$ python3 -q
>>> import numpy as np
>>> np.set_printoptions(suppress=True, linewidth=140)
>>> def tidy(a):
...     return np.round(a, 3) + 0
... 
>>> r0 = np.array([-2, 1, 0])
>>> v = np.array([-2, -2, 2, 0, -1, 0, -2, -2, -2])
>>> K = np.outer(r0, v)
>>> print(K)
[[ 4  4 -4  0  2  0  4  4  4]
 [-2 -2  2  0 -1  0 -2 -2 -2]
 [ 0  0  0  0  0  0  0  0  0]]
>>> # null space of dimension 8
>>> Uu, sv, Vh = np.linalg.svd(K)
>>> V = Vh[:(sv > 1e-8).sum()]
>>> rng = np.random.default_rng(9646)
>>> vec = K[1] + 3 * K[2] + rng.integers(2) * np.eye(9)[2]
>>> print(vec)
[-2. -2.  3.  0. -1.  0. -2. -2. -2.]
>>> print(tidy(V.T @ V))
[[ 0.16  0.16 -0.16  0.    0.08  0.    0.16  0.16  0.16]
 [ 0.16  0.16 -0.16  0.    0.08  0.    0.16  0.16  0.16]
 [-0.16 -0.16  0.16  0.   -0.08  0.   -0.16 -0.16 -0.16]
 [ 0.    0.    0.    0.    0.    0.    0.    0.    0.  ]
 [ 0.08  0.08 -0.08  0.    0.04  0.    0.08  0.08  0.08]
 [ 0.    0.    0.    0.    0.    0.    0.    0.    0.  ]
 [ 0.16  0.16 -0.16  0.    0.08  0.    0.16  0.16  0.16]
 [ 0.16  0.16 -0.16  0.    0.08  0.    0.16  0.16  0.16]
 [ 0.16  0.16 -0.16  0.    0.08  0.    0.16  0.16  0.16]]
>>> print(tidy(np.linalg.norm(vec - V.T @ V @ vec)))
0.917
>>> print(np.linalg.matrix_rank(np.vstack([K, vec])))
2
>>> print(np.allclose(V.T @ V @ vec, vec))
False
>>> rank = np.linalg.matrix_rank(K)
>>> print(rank)
1
>>> null = np.linalg.svd(K)[2][rank:].T
>>> print([int(np.linalg.matrix_rank(K[:i])) for i in range(1, len(K) + 1)])
[1, 1, 1]
>>> print(np.allclose(K @ null, 0))
True
>>> print(null.shape)
(9, 8)
>>> print([int(np.linalg.matrix_rank(K[:, :j + 1])) for j in range(9)])
[1, 1, 1, 1, 1, 1, 1, 1, 1]
>>> print(tidy(K @ np.linalg.pinv(K) @ K))
[[ 4.  4. -4.  0.  2.  0.  4.  4.  4.]
 [-2. -2.  2.  0. -1.  0. -2. -2. -2.]
 [ 0.  0.  0.  0.  0.  0.  0.  0.  0.]]
>>> print(np.abs(np.diag(np.linalg.qr(K)[1])) > 1e-9)
[ True False False]
>>> feats = np.loadtxt("m.csv", delimiter=",")
>>> print(feats)
[[ 0.  1.  0.  0.  0. -1.  0.  0. -1.]
 [-1.  0.  0. -1.  2. -1.  0.  1.  1.]
 [ 0.  0.  0.  0.  1.  0.  1. -1. -1.]
 [ 0.  1.  0.  0. -1. -2.  1. -1.  0.]
 [ 0. -2. -1.  1.  0.  0.  0.  0.  2.]
 [ 1.  1.  0.  2.  0.  0. -2.  0.  1.]
 [ 0.  0. -1. -1.  0.  2.  0.  0. -2.]
 [ 0. -1.  1.  1.  0.  0.  0.  0. -1.]
 [ 1. -1.  1.  0. -2. -1.  2.  1.  0.]]
>>> z = rng.permutation(9)
>>> print(z)
[0 7 4 2 6 8 1 5 3]
>>> A2 = feats[z][:, z]
>>> print(A2)
[[ 0.  0.  0.  0.  0. -1.  1. -1.  0.]
 [ 0.  0.  0.  1.  0. -1. -1.  0.  1.]
 [ 0.  0.  0. -1.  0.  2. -2.  0.  1.]
 [ 0. -1.  1.  0.  1. -1.  0.  0.  0.]
 [ 0.  0.  0. -1.  0. -2.  0.  2. -1.]
 [ 1.  1. -2.  1.  2.  0. -1. -1.  0.]
 [-1.  1.  2.  0.  0.  1.  0. -1. -1.]
 [ 1.  0.  0.  0. -2.  1.  1.  0.  2.]
 [ 0. -1. -1.  0.  1.  0.  1. -2.  0.]]
>>> print(tidy(np.sort(np.abs(np.linalg.eigvals(A2)))))
[0.    0.921 0.921 2.089 2.089 3.472 3.472 4.328 4.328]
>>> print(np.allclose(A2, feats))
False
>>> print(tidy(np.linalg.det(A2)), tidy(np.linalg.det(feats[z])))
0.0 0.0
>>> print(tidy(np.linalg.det(feats)))
0.0
>>> print(tidy(np.linalg.matrix_power(feats, 2)))
[[ -3.   0.  -1.  -3.   4.   0.   0.   0.   0.]
 [  0.  -9.   0.   1.  -1.   2.   3.   2.   3.]
 [ -1.   0.  -4.  -1.   2.   3.  -2.  -1.   1.]
 [ -3.   1.  -1.  -8.   2.   1.   4.   1.  -4.]
 [  4.  -1.   2.   2. -10.  -2.   4.   0.  -1.]
 [  0.   2.   3.   1.  -2. -11.   4.   0.   4.]
 [  0.   3.  -2.   4.   4.   4. -10.   0.   3.]
 [  0.   2.  -1.   1.   0.   0.   0.  -4.  -2.]
 [  0.   3.   1.  -4.  -1.   4.   3.  -2. -13.]]
>>> print((feats - feats.T) / 2)
[[ 0.  1.  0.  0.  0. -1.  0.  0. -1.]
 [-1.  0.  0. -1.  2. -1.  0.  1.  1.]
 [ 0.  0.  0.  0.  1.  0.  1. -1. -1.]
 [ 0.  1.  0.  0. -1. -2.  1. -1.  0.]
 [ 0. -2. -1.  1.  0.  0.  0.  0.  2.]
 [ 1.  1.  0.  2.  0.  0. -2.  0.  1.]
 [ 0.  0. -1. -1.  0.  2.  0.  0. -2.]
 [ 0. -1.  1.  1.  0.  0.  0.  0. -1.]
 [ 1. -1.  1.  0. -2. -1.  2.  1.  0.]]
>>> th = np.radians(90)
>>> r_ = np.eye(9)
>>> r_[5, 5] = r_[3, 3] = np.cos(th)
>>> r_[5, 3], r_[3, 5] = -np.sin(th), np.sin(th)
>>> print(tidy(r_))
[[ 1.  0.  0.  0.  0.  0.  0.  0.  0.]
 [ 0.  1.  0.  0.  0.  0.  0.  0.  0.]
 [ 0.  0.  1.  0.  0.  0.  0.  0.  0.]
 [ 0.  0.  0.  0.  0.  1.  0.  0.  0.]
 [ 0.  0.  0.  0.  1.  0.  0.  0.  0.]
 [ 0.  0.  0. -1.  0.  0.  0.  0.  0.]
 [ 0.  0.  0.  0.  0.  0.  1.  0.  0.]
 [ 0.  0.  0.  0.  0.  0.  0.  1.  0.]
 [ 0.  0.  0.  0.  0.  0.  0.  0.  1.]]
>>> A2 = feats @ r_.T
>>> print(tidy(np.linalg.svd(feats, compute_uv=False)), tidy(np.linalg.svd(A2, compute_uv=False)))
[4.328 4.328 3.472 3.472 2.089 2.089 0.921 0.921 0.   ] [4.328 4.328 3.472 3.472 2.089 2.089 0.921 0.921 0.   ]
>>> print(tidy(A2))
[[ 0.  1.  0. -1.  0.  0.  0.  0. -1.]
 [-1.  0.  0. -1.  2.  1.  0.  1.  1.]
 [ 0.  0.  0.  0.  1.  0.  1. -1. -1.]
 [ 0.  1.  0. -2. -1.  0.  1. -1.  0.]
 [ 0. -2. -1.  0.  0. -1.  0.  0.  2.]
 [ 1.  1.  0.  0.  0. -2. -2.  0.  1.]
 [ 0.  0. -1.  2.  0.  1.  0.  0. -2.]
 [ 0. -1.  1.  0.  0. -1.  0.  0. -1.]
 [ 1. -1.  1. -1. -2.  0.  2.  1.  0.]]
>>> print(np.allclose(feats @ feats.T, A2 @ A2.T))
True
>>> print(np.allclose(np.linalg.norm(feats, axis=1), np.linalg.norm(A2, axis=1)))
True
>>> print(np.abs(A2 - feats).max(axis=0))
[0. 0. 0. 3. 0. 2. 0. 0. 0.]
>>> Uu, sv, Vh = np.linalg.svd(feats)
>>> V = Vh[:(sv > 1e-8).sum()]
>>> vec = feats[3] + 3 * feats[1] + rng.integers(2) * np.eye(9)[2]
>>> print(vec)
[-3.  1.  1. -3.  5. -5.  1.  2.  3.]
>>> print(np.allclose(V.T @ V @ vec, vec))
False
>>> print(tidy(np.linalg.norm(vec - V.T @ V @ vec)))
0.069
>>> print(np.abs(np.diag(np.linalg.qr(feats)[1])) > 1e-9)
[ True  True  True  True  True  True  True  True False]
>>> print(np.allclose(feats[:-1].T @ np.linalg.lstsq(feats[:-1].T, feats[-1])[0], feats[-1]))
True
>>> print(np.unique(feats.round(6), axis=0).shape)
(9, 9)
>>> A2 = np.array([[1, 1], [1, -1]])
>>> m1 = np.kron(A2, np.kron(A2, A2))[rng.permutation(8)][:3]
>>> print(m1)
[[ 1  1  1  1  1  1  1  1]
 [ 1  1  1  1 -1 -1 -1 -1]
 [ 1  1 -1 -1 -1 -1  1  1]]
>>> cov = m1.T @ m1
>>> print(np.diag(cov))
[3 3 3 3 3 3 3 3]
>>> print(tidy(np.linalg.svd(m1, compute_uv=False) ** 2))
[8. 8. 8.]
>>> print(cov)
[[ 3  3  1  1 -1 -1  1  1]
 [ 3  3  1  1 -1 -1  1  1]
 [ 1  1  3  3  1  1 -1 -1]
 [ 1  1  3  3  1  1 -1 -1]
 [-1 -1  1  1  3  3  1  1]
 [-1 -1  1  1  3  3  1  1]
 [ 1  1 -1 -1  1  1  3  3]
 [ 1  1 -1 -1  1  1  3  3]]
>>> print(np.trace(cov), (m1 ** 2).sum())
24 24
>>> print(np.linalg.matrix_rank(cov))
3
>>> Uu, sv, Vh = np.linalg.svd(cov, full_matrices=False)
>>> print(tidy(Uu.T @ cov @ Vh.T))
[[8. 0. 0. 0. 0. 0. 0. 0.]
 [0. 8. 0. 0. 0. 0. 0. 0.]
 [0. 0. 8. 0. 0. 0. 0. 0.]
 [0. 0. 0. 0. 0. 0. 0. 0.]
 [0. 0. 0. 0. 0. 0. 0. 0.]
 [0. 0. 0. 0. 0. 0. 0. 0.]
 [0. 0. 0. 0. 0. 0. 0. 0.]
 [0. 0. 0. 0. 0. 0. 0. 0.]]
>>> print(tidy(sv / sv[0]))
[1. 1. 1. 0. 0. 0. 0. 0.]
>>> print(tidy(sv))
[8. 8. 8. 0. 0. 0. 0. 0.]
>>> print(tidy(np.cumsum(sv ** 2) / np.sum(sv ** 2)))
[0.333 0.667 1.    1.    1.    1.    1.    1.   ]
>>> print(tidy(Vh @ Vh.T))
[[1. 0. 0. 0. 0. 0. 0. 0.]
 [0. 1. 0. 0. 0. 0. 0. 0.]
 [0. 0. 1. 0. 0. 0. 0. 0.]
 [0. 0. 0. 1. 0. 0. 0. 0.]
 [0. 0. 0. 0. 1. 0. 0. 0.]
 [0. 0. 0. 0. 0. 1. 0. 0.]
 [0. 0. 0. 0. 0. 0. 1. 0.]
 [0. 0. 0. 0. 0. 0. 0. 1.]]
>>> print(Uu.shape, sv.shape, Vh.shape)
(8, 8) (8,) (8, 8)
>>> print(tidy(Uu.T @ Uu))
[[1. 0. 0. 0. 0. 0. 0. 0.]
 [0. 1. 0. 0. 0. 0. 0. 0.]
 [0. 0. 1. 0. 0. 0. 0. 0.]
 [0. 0. 0. 1. 0. 0. 0. 0.]
 [0. 0. 0. 0. 1. 0. 0. 0.]
 [0. 0. 0. 0. 0. 1. 0. 0.]
 [0. 0. 0. 0. 0. 0. 1. 0.]
 [0. 0. 0. 0. 0. 0. 0. 1.]]
>>> def softmax(z):
...     e = np.exp(z - z.max(axis=-1, keepdims=True))
...     return e / e.sum(axis=-1, keepdims=True)
... 
>>> print(softmax(10 * m1[0]))
[0.125 0.125 0.125 0.125 0.125 0.125 0.125 0.125]
>>> print(softmax(m1[0]))
[0.125 0.125 0.125 0.125 0.125 0.125 0.125 0.125]
>>> print(softmax(m1[0] + -2))
[0.125 0.125 0.125 0.125 0.125 0.125 0.125 0.125]
>>> scores = m1 @ m1.T / np.sqrt(8)
>>> print(tidy(softmax(scores)))
[[0.894 0.053 0.053]
 [0.053 0.894 0.053]
 [0.053 0.053 0.894]]
>>> print(softmax(scores).round(6).argmax(axis=1))
[0 1 2]
>>> print(tidy(softmax(scores + np.triu(np.full(scores.shape, -np.inf), 1))))
[[1.    0.    0.   ]
 [0.056 0.944 0.   ]
 [0.053 0.053 0.894]]
>>> th = np.radians(30)
>>> r_ = np.eye(8)
>>> r_[6, 6] = r_[0, 0] = np.cos(th)
>>> r_[6, 0], r_[0, 6] = -np.sin(th), np.sin(th)
>>> print(tidy(r_))
[[ 0.866  0.     0.     0.     0.     0.     0.5    0.   ]
 [ 0.     1.     0.     0.     0.     0.     0.     0.   ]
 [ 0.     0.     1.     0.     0.     0.     0.     0.   ]
 [ 0.     0.     0.     1.     0.     0.     0.     0.   ]
 [ 0.     0.     0.     0.     1.     0.     0.     0.   ]
 [ 0.     0.     0.     0.     0.     1.     0.     0.   ]
 [-0.5    0.     0.     0.     0.     0.     0.866  0.   ]
 [ 0.     0.     0.     0.     0.     0.     0.     1.   ]]
>>> A2 = m1 @ r_.T
>>> print(tidy(np.abs(A2 - m1).max(axis=0)))
[0.634 0.    0.    0.    0.    0.    0.634 0.   ]
>>> print(tidy(A2))
[[ 1.366  1.     1.     1.     1.     1.     0.366  1.   ]
 [ 0.366  1.     1.     1.    -1.    -1.    -1.366 -1.   ]
 [ 1.366  1.    -1.    -1.    -1.    -1.     0.366  1.   ]]
>>> print(np.allclose(m1 @ m1.T, A2 @ A2.T))
True
>>> print(tidy(np.linalg.svd(m1, compute_uv=False)), tidy(np.linalg.svd(A2, compute_uv=False)))
[2.828 2.828 2.828] [2.828 2.828 2.828]
>>> print(np.allclose(np.linalg.norm(m1, axis=1), np.linalg.norm(A2, axis=1)))
True
>>> mat = np.load("w.npy")
>>> print(mat)
[[-1  2 -1]
 [ 0 -4  5]
 [ 0  0 -5]]
>>> # triangular, det is the product of the diagonal
>>> z = rng.permutation(3)
>>> print(z)
[1 0 2]
>>> A2 = mat[z][:, z]
>>> print(np.diag(A2))
[-4 -1 -5]
>>> print(A2)
[[-4  0  5]
 [ 2 -1 -1]
 [ 0  0 -5]]
>>> print(tidy(np.linalg.det(A2)), tidy(np.linalg.det(mat[z])))
-20.0 20.0
>>> print(np.allclose(A2, mat))
False
>>> data = np.loadtxt("case8.csv", delimiter=",")
>>> print(data)
[[-1.  1.  0.  0.  0.  0.  0.  0.  0.]
 [ 0. -1.  1.  0.  0.  0.  0.  0.  0.]
 [ 0.  0. -1.  1.  0.  0.  0.  0.  0.]
 [ 0.  0.  0. -1.  1.  0.  0.  0.  0.]
 [ 0.  0.  0.  0. -1.  1.  0.  0.  0.]
 [ 0.  0.  0.  0.  0. -1.  1.  0.  0.]
 [ 0.  0.  0.  0.  0.  0. -1.  1.  0.]
 [ 0.  0.  0.  0.  0.  0.  0. -1.  1.]
 [ 0.  0.  0.  0.  0.  0.  0.  0. -1.]]
>>> Q, V = np.linalg.qr(data[:, :1])[0], np.linalg.qr(data[:, 1:])[0]
>>> sv = np.linalg.svd(Q.T @ V, compute_uv=False)
>>> print(tidy(np.linalg.norm(Q @ Q.T - V @ V.T, 2)))
1.0
>>> print((sv > 0.9).sum())
1
>>> print(tidy(np.degrees(np.arccos(sv.clip(0, 1)))))
[19.471]
>>> J = np.load("test14.npy")
>>> print(J)
[[1 0 0 0 0 0 0 0 0]
 [0 1 0 0 0 0 0 0 0]
 [0 0 1 0 0 0 0 0 0]
 [0 3 2 1 0 0 0 0 0]
 [0 0 1 2 1 0 0 0 0]
 [0 1 2 1 0 1 0 0 0]
 [3 2 3 1 1 2 1 0 0]
 [1 2 0 2 3 0 2 1 0]
 [2 1 0 1 0 3 3 0 1]]
>>> # triangular, det is the product of the diagonal
>>> r0 = np.array([2, 0, 0, -3, 3, -1, 1, 2, 2])
>>> A2 = J + np.outer(r0, np.eye(9)[8])
>>> print(tidy(np.linalg.det(A2) / np.linalg.det(J)), tidy(1 + np.linalg.solve(J, r0)[8]))
41.0 41.0
>>> print(A2)
[[ 1.  0.  0.  0.  0.  0.  0.  0.  2.]
 [ 0.  1.  0.  0.  0.  0.  0.  0.  0.]
 [ 0.  0.  1.  0.  0.  0.  0.  0.  0.]
 [ 0.  3.  2.  1.  0.  0.  0.  0. -3.]
 [ 0.  0.  1.  2.  1.  0.  0.  0.  3.]
 [ 0.  1.  2.  1.  0.  1.  0.  0. -1.]
 [ 3.  2.  3.  1.  1.  2.  1.  0.  1.]
 [ 1.  2.  0.  2.  3.  0.  2.  1.  2.]
 [ 2.  1.  0.  1.  0.  3.  3.  0.  3.]]
>>> print(np.linalg.matrix_rank(A2 - J))
1
